>>> import numpy as np
>>> from numpy import linalg as LA
>>> np.set_printoptions(suppress=True, linewidth=120)
>>> def rd(a):
...     return np.round(a, 1) + 0
... 
>>> F = np.array([[1, 0, 0, 0, 0, 0],
...     [6, 1, 0, 0, 0, 0],
...     [0, 6, 1, 0, 0, 0],
...     [8, 3, 1, 1, 0, 0],
...     [7, 8, 5, 1, 1, 0],
...     [6, 7, 8, 6, 0, 1]])
>>> def softmax(z):
...     e = np.exp(z - z.max(axis=-1, keepdims=True))
...     return e / e.sum(axis=-1, keepdims=True)
... 
>>> rd(softmax(10 * F[0]))
array([1., 0., 0., 0., 0., 0.])
>>> rd(softmax(F[0]))
array([0.4, 0.1, 0.1, 0.1, 0.1, 0.1])
>>> S = F @ F.T / np.sqrt(6)
>>> softmax(S).round(6).argmax(axis=1)
array([3, 3, 4, 4, 5, 5])
>>> rd(softmax(S))
array([[0. , 0.2, 0. , 0.4, 0.3, 0.2],
       [0. , 0. , 0. , 0.6, 0.4, 0. ],
       [0. , 0. , 0. , 0. , 0.8, 0.2],
       [0. , 0. , 0. , 0. , 0.8, 0.2],
       [0. , 0. , 0. , 0. , 0.2, 0.8],
       [0. , 0. , 0. , 0. , 0. , 1. ]])
>>> A = np.loadtxt("arr.csv", delimiter=",")
>>> A
array([[ 4.,  5.,  2.,  4.,  2.,  2.],
       [ 4.,  3.,  3.,  5.,  4.,  5.],
       [ 0.,  2., -1., -1., -2., -3.]])
>>> LA.cond(A) > 100
np.True_
>>> np.argsort(-LA.norm(A, axis=0).round(6), kind="stable")[:3]
array([3, 1, 5])
>>> [round(float(x), 1) for x in LA.svd(A, compute_uv=False)[:3]]
[12.8, 4.8, 0.0]
>>> K = np.load("dump.npy")
>>> K
array([[10,  2,  6, 10, 11],
       [ 2,  4,  6,  2,  4],
       [ 6,  6, 10,  6,  9],
       [10,  2,  6, 10, 11],
       [11,  4,  9, 11, 13]])
>>> rd(LA.norm(K, 2) / LA.norm(K))
np.float64(1.0)
>>> [round(float(x), 1) for x in LA.svd(K, compute_uv=False)[:3]]
[39.2, 7.8, 0.0]
>>> np.allclose(K, K.T)
True
>>> np.unique(K.round(6), axis=0).shape
(4, 5)
>>> rd(np.trace(LA.pinv(K) @ K))
np.float64(2.0)
>>> r0, v = K[2], K[3]
>>> r0 @ v
np.int64(291)
>>> pr = (r0 @ v) / (r0 @ r0) * r0
>>> np.outer(r0, v)
array([[ 60,  12,  36,  60,  66],
       [ 60,  12,  36,  60,  66],
       [100,  20,  60, 100, 110],
       [ 60,  12,  36,  60,  66],
       [ 90,  18,  54,  90,  99]])
>>> rd((v - pr) @ r0)
np.float64(0.0)
>>> np.unravel_index(np.abs(K).argmax(), K.shape)
(np.int64(4), np.int64(4))
>>> np.diff(K, axis=0)
array([[-8,  2,  0, -8, -7],
       [ 4,  2,  4,  4,  5],
       [ 4, -4, -4,  4,  2],
       [ 1,  2,  3,  1,  2]])
>>> K[:, 5]
Traceback (most recent call last):
  File "<python-input-30>", line 1, in <module>
    K[:, 5]
    ~^^^^^^
IndexError: index 5 is out of bounds for axis 1 with size 5
>>> np.abs(K).max()
np.int64(13)
>>> data = np.loadtxt("layer14.csv", delimiter=",")
>>> rd(data)
array([[ 0.7,  0.6, -0.2,  0.2,  0. ],
       [-0.3,  0.2, -0.8, -0.2, -0.5],
       [-0.3,  0. ,  0.1,  0.9, -0.3],
       [-0.3,  0.1, -0.4,  0.2,  0.8],
       [ 0.5, -0.7, -0.4,  0.2,  0. ]])
>>> q = data.astype(float).copy()
>>> for j in range(5):
...     q[:, j] -= q[:, :j] @ (q[:, :j].T @ q[:, j])
...     q[:, j] /= LA.norm(q[:, j])
... 
>>> rd(q.T @ data)
array([[1., 0., 0., 0., 0.],
       [0., 1., 0., 0., 0.],
       [0., 0., 1., 0., 0.],
       [0., 0., 0., 1., 0.],
       [0., 0., 0., 0., 1.]])
>>> rd(q)
array([[ 0.7,  0.6, -0.2,  0.2,  0. ],
       [-0.3,  0.2, -0.8, -0.2, -0.5],
       [-0.3,  0. ,  0.1,  0.9, -0.3],
       [-0.3,  0.1, -0.4,  0.2,  0.8],
       [ 0.5, -0.7, -0.4,  0.2,  0. ]])
>>> B = np.array([[1, 2, 3], [4, 3, 3]])
>>> cent = np.kron(B, data)
>>> cent.shape
(10, 15)
>>> x = np.array([5, -3, -3, -1, 0])
>>> 5 - LA.matrix_rank(data - np.eye(5), tol=1e-8)
np.int64(0)
>>> rd(LA.det(data))
np.float64(-1.0)
>>> rd(LA.norm(x)), rd(LA.norm(data @ x))
(np.float64(6.6), np.float64(6.6))
>>> [p for p in range(1, 25) if np.allclose(LA.matrix_power(data, p), np.eye(5))]
[]
>>> rd(np.abs(LA.eigvals(data)))
array([1., 1., 1., 1., 1.])
>>> rd(LA.inv(data))
array([[ 0.7, -0.3, -0.3, -0.3,  0.5],
       [ 0.6,  0.2,  0. ,  0.1, -0.7],
       [-0.2, -0.8,  0.1, -0.4, -0.4],
       [ 0.2, -0.2,  0.9,  0.2,  0.2],
       [ 0. , -0.5, -0.3,  0.8,  0. ]])
>>> rd(np.sort(np.abs(np.degrees(np.angle(LA.eigvals(data))))))
array([ 19.4,  19.4,  81.7,  81.7, 180. ])
>>> mat = np.load("out10.npy")
>>> mat
array([[-0.1,  0.9, -0.1, -0.1],
       [ 0. ,  0.8,  0. ,  0. ],
       [-0.1,  1.1,  0. , -0.2],
       [ 0.1,  1.1, -0.1,  0. ],
       [ 0. ,  1.1,  0.1,  0.2],
       [-0.1,  1.2, -0.2,  0. ],
       [ 0.2,  2. ,  1.1,  0. ],
       [-0.1,  2. ,  1.1,  0. ],
       [ 0. ,  1.9,  1. , -0.1],
       [ 0. ,  1.7,  0.9, -0.2],
       [-0.1,  2. ,  0.9, -0.1],
       [ 0.2,  1.9,  1. , -0.1],
       [ 1. ,  0. ,  0.9,  1. ],
       [ 1.1,  0. ,  1.2,  1. ],
       [ 0.8,  0. ,  1. ,  1.2],
       [ 0.9, -0.1,  1.1,  1. ],
       [ 0.8,  0.1,  1.2,  0.9],
       [ 1. ,  0. ,  1. ,  1.2]])
>>> P = mat @ LA.solve(mat.T @ mat, mat.T)
>>> rd(P @ mat[:, 1])
array([ 0.9,  0.8,  1.1,  1.1,  1.1,  1.2,  2. ,  2. ,  1.9,  1.7,  2. ,  1.9,  0. ,  0. ,  0. , -0.1,  0.1,  0. ])
>>> np.allclose(P @ P, P)
True
>>> cent = mat[[0, 11]].astype(float)
>>> for _ in range(7):
...     lab = LA.norm(mat[:, None] - cent, axis=-1).argmin(axis=1)
...     cent = np.array([mat[lab == j].mean(axis=0) for j in range(2)])
... 
>>> lab
array([0, 0, 0, 0, 0, 0, 1, 1, 1, 1, 1, 1, 0, 0, 0, 0, 0, 0])
>>> np.bincount(lab)
array([12,  6])
>>> rd(cent[1] - cent[0])
array([-0.4,  1.4,  0.5, -0.6])
>>> rd(cent)
array([[ 0.4,  0.5,  0.5,  0.5],
       [ 0. ,  1.9,  1. , -0.1]])
>>> E = np.maximum(np.array([[-2, -1],
...     [1, 1],
...     [-2, 0],
...     [0, -1],
...     [2, -1],
...     [-2, 0],
...     [0, 0],
...     [-2, -2],
...     [-1, 0],
...     [-1, 0],
...     [0, -2],
...     [2, 0],
...     [1, 0],
...     [2, 1],
...     [1, 0],
...     [1, 1],
...     [-1, -2],
...     [-1, -2],
...     [-2, -2],
...     [2, 2],
...     [-2, -2],
...     [-1, 2],
...     [1, -1],
...     [0, -2],
...     [0, 2],
...     [-1, -2],
...     [0, -1],
...     [0, 0],
...     [-1, 0]]) @ np.array([[-2, 2, -2, -1, -1], [0, 0, 2, 2, -2]]) + np.array([1, 1, 0, 2, 0]), 0)
>>> E
array([[5, 0, 2, 2, 4],
       [0, 3, 0, 3, 0],
       [5, 0, 4, 4, 2],
       [1, 1, 0, 0, 2],
       [0, 5, 0, 0, 0],
       [5, 0, 4, 4, 2],
       [1, 1, 0, 2, 0],
       [5, 0, 0, 0, 6],
       [3, 0, 2, 3, 1],
       [3, 0, 2, 3, 1],
       [1, 1, 0, 0, 4],
       [0, 5, 0, 0, 0],
       [0, 3, 0, 1, 0],
       [0, 5, 0, 2, 0],
       [0, 3, 0, 1, 0],
       [0, 3, 0, 3, 0],
       [3, 0, 0, 0, 5],
       [3, 0, 0, 0, 5],
       [5, 0, 0, 0, 6],
       [0, 5, 0, 4, 0],
       [5, 0, 0, 0, 6],
       [3, 0, 6, 7, 0],
       [0, 3, 0, 0, 1],
       [1, 1, 0, 0, 4],
       [1, 1, 4, 6, 0],
       [3, 0, 0, 0, 5],
       [1, 1, 0, 0, 2],
       [1, 1, 0, 2, 0],
       [3, 0, 2, 3, 1]])
>>> d = LA.norm(E[:, None] - E[None], axis=-1)
>>> rd(LA.norm(E - E.mean(axis=0), axis=1))
array([4.1, 3.6, 5.1, 2.2, 4.9, 5.1, 2.4, 5.6, 2.6, 2.6, 3. , 4.9, 3.4, 4.6, 3.4, 3.6, 4. , 4. , 5.6, 5.1, 5.6, 7.8,
       3.3, 3. , 5.7, 4. , 2.2, 2.4, 2.6])
>>> (d + 1e9 * np.eye(29)).round(6).argmin(axis=1)
array([ 2, 15,  5, 26, 11,  2, 27, 18,  9,  8, 23,  4, 14,  4, 12,  1, 17, 16,  7, 13,  7, 24, 12, 10, 21, 16,  3,  6,
        8])
>>> d.mean(axis=1).argmax()
np.int64(21)
